>>> import numpy as np
>>> from numpy import linalg as LA
>>> np.set_printoptions(precision=3, suppress=True, linewidth=160, sign=" ")
>>> E = np.load("x.npy")
>>> E
array([[ 1,  0, -2],
       [ 0,  0,  0],
       [-2,  0,  4]])
>>> # 2 groups of indices that never mix
>>> LA.norm(E, axis=0)
array([ 2.236,  0.   ,  4.472])
>>> round(float(LA.norm(E[0] - E[2])), 3)
6.708
>>> np.round(LA.norm(E, "nuc"), 3)
np.float64(5.0)
>>> LA.norm(E, axis=1)
array([ 2.236,  0.   ,  4.472])
>>> np.round(LA.norm(E, 1), 3), round(LA.norm(E, np.inf), 3)
(np.float64(6.0), np.float64(6.0))
>>> np.abs(np.diag(LA.qr(E)[1])) > 1e-9
array([ True, False, False])
>>> E @ LA.pinv(E) @ E
array([[ 1.,  0., -2.],
       [ 0.,  0.,  0.],
       [-2.,  0.,  4.]])
>>> np.allclose(E[:-1].T @ LA.lstsq(E[:-1].T, E[-1])[0], E[-1])
True
>>> LA.matrix_rank(E, rtol=0.1)
np.int64(1)
>>> [round(float(x), 3) for x in LA.svd(E, compute_uv=False)[:3]]
[5.0, 0.0, 0.0]
>>> (E != 0).astype(int)
array([[ 1,  0,  1],
       [ 0,  0,  0],
       [ 1,  0,  1]])
>>> E @ E
array([[  5,   0, -10],
       [  0,   0,   0],
       [-10,   0,  20]])
>>> round(float(LA.det(E)), 3)
0.0
>>> M = np.loadtxt("run19.csv", delimiter=",")
>>> M
array([[ 3.,  0.,  0.,  0.],
       [-1.,  2.,  0.,  0.],
       [ 0.,  0.,  0.,  0.],
       [ 0.,  0., -3., -1.]])
>>> # 2 blocks once reordered
>>> t3 = np.stack([M, -3 * M, M[::-1]])
>>> np.einsum("bij,cij->bc", t3, t3)
array([[ 24., -72.,   0.],
       [-72., 216.,   0.],
       [  0.,   0.,  24.]])
>>> LA.matrix_rank(t3)
array([ 3,  3,  3])
>>> t3.sum(axis=0)
array([[-6.,  0., -3., -1.],
       [ 2., -4.,  0.,  0.],
       [-1.,  2.,  0.,  0.],
       [ 3.,  0.,  6.,  2.]])
>>> t3.shape
(3, 4, 4)
>>> (t3 @ M.T).shape
(3, 4, 4)
>>> U, sig, VT = LA.svd(M)
>>> np.argmax(sig[:-1] / (sig[1:] + 1e-6)) + 1
np.int64(3)
>>> B = U[:, :3] @ np.diag(sig[:3]) @ VT[:3]
>>> round(float(LA.norm(M - B, 2)), 3), sig[3]
(0.0, np.float64(0.0))
>>> LA.matrix_rank(M, rtol=0.05)
np.int64(3)
>>> r = LA.matrix_rank(M)
>>> r
np.int64(3)
>>> null = LA.svd(M)[2][r:].T
>>> np.allclose(M @ null, 0)
True
>>> [int(LA.matrix_rank(M[:, :j + 1])) for j in range(4)]
[1, 2, 3, 3]
>>> null @ null.T
array([[ 0. ,  0. ,  0. ,  0. ],
       [ 0. ,  0. ,  0. ,  0. ],
       [ 0. ,  0. ,  0.1, -0.3],
       [ 0. ,  0. , -0.3,  0.9]])
>>> [int(LA.matrix_rank(np.delete(M, i, axis=0))) for i in range(4)]
[2, 2, 3, 2]
>>> np.round(M @ null, 3) + 0
array([[ 0.],
       [ 0.],
       [ 0.],
       [ 0.]])
>>> null.shape
(4, 1)
>>> null[:, 0] / null[np.abs(null[:, 0]).round(6).argmax(), 0]
array([ 0.   ,  0.   , -0.333,  1.   ])
>>> hat = np.triu(np.array([[0, 4, 4, 1], [3, 5, 0, 5], [3, 0, 1, 1], [1, 4, 5, 1]]), 1) + np.eye(4)
>>> B = hat @ M @ LA.inv(hat)
>>> np.poly(B)
array([ 1., -4.,  1.,  6.,  0.])
>>> B
array([[ -1.,  12.,   1., -61.],
       [ -1.,   6., -11., -23.],
       [  0.,   0.,  -3.,   2.],
       [  0.,   0.,  -3.,   2.]])
>>> round(LA.det(B), 3)
np.float64(0.0)
>>> B = np.array([[0, 3, -3, -2], [-1, -2, 2, 1], [0, -3, -1, 2], [-1, 0, -2, 2]])
>>> W0 = np.tril(B)
>>> W0
array([[ 0,  0,  0,  0],
       [-1, -2,  0,  0],
       [ 0, -3, -1,  0],
       [-1,  0, -2,  2]])
>>> LA.matrix_rank(W0, rtol=0.1)
np.int64(3)
>>> [round(float(x), 3) for x in LA.svd(W0, compute_uv=False)[:3]]
[3.853, 2.858, 0.995]
>>> rng = np.random.default_rng(63)
>>> lab = rng.permutation(3)
>>> lab
array([ 2,  1,  0])
>>> B = E[lab][:, lab]
>>> np.diag(B)
array([ 4,  0,  1])
>>> round(float(LA.det(B)), 3), round(float(LA.det(E[lab])), 3)
(0.0, 0.0)
>>> np.allclose(B, E)
False
>>> B
array([[ 4,  0, -2],
       [ 0,  0,  0],
       [-2,  0,  1]])
>>> np.trace(B)
np.int64(5)
>>> U, sig, VT = LA.svd(W0)
>>> evecs = VT[:(sig > 1e-8).sum()]
>>> x = W0[2] + -3 * W0[0] + rng.integers(2) * np.eye(4)[0]
>>> x
array([ 1., -3., -1.,  0.])
>>> np.allclose(evecs.T @ evecs @ x, x)
False
>>> LA.matrix_rank(np.vstack([W0, x]))
np.int64(4)
>>> np.diag(evecs.T @ evecs)
array([ 0.867,  0.967,  0.7  ,  0.467])
>>> evecs.T @ evecs
array([[ 0.867,  0.067, -0.2  , -0.267],
       [ 0.067,  0.967,  0.1  ,  0.133],
       [-0.2  ,  0.1  ,  0.7  , -0.4  ],
       [-0.267,  0.133, -0.4  ,  0.467]])
>>> A = np.loadtxt("m.csv", delimiter=",")
>>> A
array([[ 1.   ,  0.   ,  0.   ],
       [ 0.   ,  0.5  ,  0.866],
       [ 0.   , -0.866,  0.5  ]])
>>> # orthonormal columns
>>> O = A.astype(float).copy()
>>> for j in range(3):
...     O[:, j] -= O[:, :j] @ (O[:, :j].T @ O[:, j])
...     O[:, j] /= LA.norm(O[:, j])
... 
>>> O
array([[ 1.   ,  0.   ,  0.   ],
       [ 0.   ,  0.5  ,  0.866],
       [ 0.   , -0.866,  0.5  ]])
>>> np.round(O.T @ O, 3) + 0
array([[ 1.,  0.,  0.],
       [ 0.,  1.,  0.],
       [ 0.,  0.,  1.]])
>>> x = np.array([0, -1, -2])
>>> target = A @ x
>>> coef, lr = np.zeros(3), 1 / LA.norm(A, 2) ** 2
>>> for i in range(30):
...     coef -= lr * A.T @ (A @ coef - target)
...     if i % 10 == 0: print(i, round(LA.norm(A @ coef - target), 3))
... 
0 0.0
10 0.0
20 0.0
>>> coef
array([ 0., -1., -2.])
>>> np.round(LA.cond(A), 3)
np.float64(1.0)
>>> LA.svd(A, compute_uv=False)
array([ 1.,  1.,  1.])
>>> x = np.array([-8, -2, -1])
>>> target = A @ x
>>> target
array([-8.   , -1.866,  1.232])
>>> LA.solve(A, 3 * target)
array([-24.,  -6.,  -3.])
>>> LA.solve(A.T, A[0])
array([ 1.,  0., -0.])
>>> LA.solve(A, target)
array([-8., -2., -1.])
>>> A @ A
array([[ 1.   ,  0.   ,  0.   ],
       [ 0.   , -0.5  ,  0.866],
       [ 0.   , -0.866, -0.5  ]])
>>> (LA.matrix_power((A != 0) + (A.T != 0) + np.eye(3), 3) > 0).astype(int)
array([[ 1,  0,  0],
       [ 0,  1,  1],
       [ 0,  1,  1]])
>>> X = np.load("dump.npy")
>>> X
array([[ -7.438, -13.12 , -11.295],
       [ -6.584, -11.781, -10.217],
       [ -2.15 ,  -4.712,  -4.36 ],
       [ -0.515,  -1.957,  -1.917],
       [  0.012,  -0.977,  -0.977],
       [  0.295,  -0.203,  -0.122],
       [  0.291,  -0.178,  -0.086],
       [  0.031,  -0.087,   0.013],
       [  0.032,   0.169,   0.018],
       [  0.037,   0.185,   0.021],
       [  2.306,   4.26 ,   1.666]])
>>> G = np.cov(X, rowvar=False)
>>> np.round(np.corrcoef(X[:, 0], X[:, 2])[0, 1], 3)
np.float64(0.992)
>>> G.shape
(3, 3)
>>> X.std(axis=0)
array([ 2.893,  5.071,  4.166])
>>> LA.eigvalsh(G)[::-1]
array([ 56.344,   0.178,   0.055])
>>> lab = X[:, 2] > np.median(X[:, 2])
>>> r0 = X[lab].mean(axis=0) - X[~lab].mean(axis=0)
>>> lab.astype(int)
array([ 0,  0,  0,  0,  0,  0,  1,  1,  1,  1,  1])
>>> ((X - X.mean(axis=0)) @ r0 > 0).astype(int)
array([ 0,  0,  0,  1,  1,  1,  1,  1,  1,  1,  1])
>>> O, _ = LA.qr(np.array([[1.2, -1.2, -1.6, -0.7, 1.6],
...     [-0.5, 0.1, -1.3, 0.0, 0.6],
...     [-1.4, 0.1, 0.2, 0.6, 0.9],
...     [-0.8, 0.6, 0.5, 0.5, 2.1],
...     [-1.2, -1.5, 0.3, 0.5, 0.4]]))
>>> evecs, _ = LA.qr(np.array([[-0.4, -0.9, 2.0, -0.1, -0.3],
...     [0.0, -1.1, -0.6, 0.8, -0.8],
...     [-1.6, -0.5, -1.1, -1.5, 0.1],
...     [0.6, 0.6, 0.6, -0.4, -1.0],
...     [-0.4, -1.2, -0.8, -1.1, -1.3]]))
>>> sig = 20 * 0.2 ** np.arange(5)
>>> arr = O[:, :5] * sig @ evecs[:5]
>>> arr
array([[ 2.479,  5.257, -8.278, -0.97 ,  1.57 ],
       [-0.298, -1.904,  3.771,  0.12 ,  0.054],
       [-2.453, -4.631, 10.458,  0.091, -0.162],
       [-1.517, -3.334,  5.634,  0.605, -0.623],
       [-2.39 , -1.798,  9.874, -1.256,  1.483]])
>>> x = np.array([7, 4, 5, 2, -8])
>>> target = arr @ x
>>> target
array([-17.508,   8.96 ,  18.073,  10.409,  11.075])
>>> np.round(LA.solve(arr.T, arr[0]), 3) + 0
array([ 1.,  0.,  0.,  0.,  0.])
>>> O, Rm = LA.qr(arr)
>>> np.round(np.trace(O @ O.T), 3)
np.float64(5.0)
>>> np.round(abs(Rm[0, 0]), 3), np.round(LA.norm(arr[:, 0]), 3)
(np.float64(4.501), np.float64(4.501))
>>> np.allclose(Rm.T @ Rm, arr.T @ arr)
True
>>> np.abs(np.diag(Rm))
array([ 4.501,  2.991,  3.125,  0.083,  0.094])
>>> round(float(LA.det(arr.T)), 3)
0.328
>>> np.poly(arr)
array([  1.   , -13.121,  27.044,  13.828,   0.786,  -0.328])
>>> np.round(LA.det(arr[::-1]), 3)
np.float64(0.328)
>>> def softmax(z):
...     e = np.exp(z - z.max(axis=-1, keepdims=True))
...     return e / e.sum(axis=-1, keepdims=True)
... 
>>> np.round(softmax(10 * arr[2]), 3) + 0
array([ 0.,  0.,  1.,  0.,  0.])
>>> att = arr @ arr.T / np.sqrt(5)
>>> softmax(att)[2] @ arr
array([-2.453, -4.63 , 10.458,  0.091, -0.162])
>>> softmax(att).round(6).argmax(axis=1)
array([ 0,  2,  2,  2,  2])
>>> np.round(softmax(att), 3) + 0
array([[ 1.   ,  0.   ,  0.   ,  0.   ,  0.   ],
       [ 0.   ,  0.   ,  0.969,  0.   ,  0.031],
       [ 0.   ,  0.   ,  1.   ,  0.   ,  0.   ],
       [ 0.   ,  0.   ,  0.999,  0.   ,  0.001],
       [ 0.   ,  0.   ,  0.956,  0.   ,  0.044]])
>>> mat = np.loadtxt("a.csv", delimiter=",")
>>> mat
array([[ 0.707,  0.   ,  0.707,  0.   ,  0.   ],
       [ 0.   ,  1.   ,  0.   ,  0.   ,  0.   ],
       [-0.707,  0.   ,  0.707,  0.   ,  0.   ],
       [ 0.   ,  0.   ,  0.   ,  1.   ,  0.   ],
       [ 0.   ,  0.   ,  0.   ,  0.   ,  1.   ]])
>>> np.round(mat - mat[0], 3) + 0
array([[ 0.   ,  0.   ,  0.   ,  0.   ,  0.   ],
       [-0.707,  1.   , -0.707,  0.   ,  0.   ],
       [-1.414,  0.   ,  0.   ,  0.   ,  0.   ],
       [-0.707,  0.   , -0.707,  1.   ,  0.   ],
       [-0.707,  0.   , -0.707,  0.   ,  1.   ]])
>>> round(float(LA.norm(mat)), 3)
2.236
>>> np.zeros(5, 5)
Traceback (most recent call last):
  File "<python-input-130>", line 1, in <module>
    np.zeros(5, 5)
    ~~~~~~~~^^^^^^
TypeError: Cannot interpret '5' as a data type
>>> LA.matrix_rank(mat)
np.int64(5)
>>> t3 = np.stack([mat, 2 * mat, mat[::-1]])
>>> LA.matrix_rank(t3.reshape(3, -1))
np.int64(2)
>>> LA.det(t3)
array([  1.,  32.,   1.])
>>> np.einsum("bij,cij->bc", t3, t3)
array([[  5.,  10.,   1.],
       [ 10.,  20.,   2.],
       [  1.,   2.,   5.]])
>>> LA.matrix_rank(t3)
array([ 5,  5,  5])
>>> np.sort(LA.eigvals(mat).real)
array([ 0.707,  0.707,  1.   ,  1.   ,  1.   ])
>>> (LA.matrix_power((mat != 0) + (mat.T != 0) + np.eye(5), 5) > 0).astype(int)
array([[ 1,  0,  1,  0,  0],
       [ 0,  1,  0,  0,  0],
       [ 1,  0,  1,  0,  0],
       [ 0,  0,  0,  1,  0],
       [ 0,  0,  0,  0,  1]])
>>> (mat != 0).astype(int)
array([[ 1,  0,  1,  0,  0],
       [ 0,  1,  0,  0,  0],
       [ 1,  0,  1,  0,  0],
       [ 0,  0,  0,  1,  0],
       [ 0,  0,  0,  0,  1]])
>>> np.round(mat @ mat, 3) + 0
array([[ 0.,  0.,  1.,  0.,  0.],
       [ 0.,  1.,  0.,  0.,  0.],
       [-1.,  0.,  0.,  0.,  0.],
       [ 0.,  0.,  0.,  1.,  0.],
       [ 0.,  0.,  0.,  0.,  1.]])
>>> np.round(mat @ mat.T, 3) + 0
array([[ 1.,  0.,  0.,  0.,  0.],
       [ 0.,  1.,  0.,  0.,  0.],
       [ 0.,  0.,  1.,  0.,  0.],
       [ 0.,  0.,  0.,  1.,  0.],
       [ 0.,  0.,  0.,  0.,  1.]])
>>> LA.svd(mat, compute_uv=False)
array([ 1.,  1.,  1.,  1.,  1.])
>>> np.round(mat.T @ mat, 3) + 0
array([[ 1.,  0.,  0.,  0.,  0.],
       [ 0.,  1.,  0.,  0.,  0.],
       [ 0.,  0.,  1.,  0.,  0.],
       [ 0.,  0.,  0.,  1.,  0.],
       [ 0.,  0.,  0.,  0.,  1.]])
>>> round(float(LA.eigvals(mat).sum().real), 3)
4.414
>>> round(float(LA.det(mat.T)), 3)
1.0
>>> np.kron(np.eye(2, dtype=int), mat)
array([[ 0.707,  0.   ,  0.707,  0.   ,  0.   ,  0.   ,  0.   ,  0.   ,  0.   ,  0.   ],
       [ 0.   ,  1.   ,  0.   ,  0.   ,  0.   ,  0.   ,  0.   ,  0.   ,  0.   ,  0.   ],
       [-0.707,  0.   ,  0.707,  0.   ,  0.   , -0.   ,  0.   ,  0.   ,  0.   ,  0.   ],
       [ 0.   ,  0.   ,  0.   ,  1.   ,  0.   ,  0.   ,  0.   ,  0.   ,  0.   ,  0.   ],
       [ 0.   ,  0.   ,  0.   ,  0.   ,  1.   ,  0.   ,  0.   ,  0.   ,  0.   ,  0.   ],
       [ 0.   ,  0.   ,  0.   ,  0.   ,  0.   ,  0.707,  0.   ,  0.707,  0.   ,  0.   ],
       [ 0.   ,  0.   ,  0.   ,  0.   ,  0.   ,  0.   ,  1.   ,  0.   ,  0.   ,  0.   ],
       [-0.   ,  0.   ,  0.   ,  0.   ,  0.   , -0.707,  0.   ,  0.707,  0.   ,  0.   ],
       [ 0.   ,  0.   ,  0.   ,  0.   ,  0.   ,  0.   ,  0.   ,  0.   ,  1.   ,  0.   ],
       [ 0.   ,  0.   ,  0.   ,  0.   ,  0.   ,  0.   ,  0.   ,  0.   ,  0.   ,  1.   ]])
>>> LA.eigvals(mat)
array([ 0.707+0.707j,  0.707-0.707j,  1.   +0.j   ,  1.   +0.j   ,  1.   +0.j   ])
>>> feats = np.array([[0.5, 0.5, 0.0], [0.0, 1.0, 0.0], [0.0, 0.0, 1.0]])
>>> np.einsum("ij,ji->", feats, feats)
np.float64(2.25)
>>> round(float(LA.det(2 * feats)), 3), round(float(LA.det(feats)), 3)
(4.0, 0.5)
>>> round(float(LA.det(feats.T)), 3)
0.5
>>> np.poly(feats)
array([ 1. , -2.5,  2. , -0.5])
>>> feats @ np.ones(3)
array([ 1.,  1.,  1.])
>>> np.sort(np.abs(LA.eigvals(feats)))[::-1]
array([ 1. ,  1. ,  0.5])
>>> p = np.eye(3)[2]
>>> for _ in range(6):
...     p = p @ feats
...     print(p.round(3))
... 
[ 0.  0.  1.]
[ 0.  0.  1.]
[ 0.  0.  1.]
[ 0.  0.  1.]
[ 0.  0.  1.]
[ 0.  0.  1.]
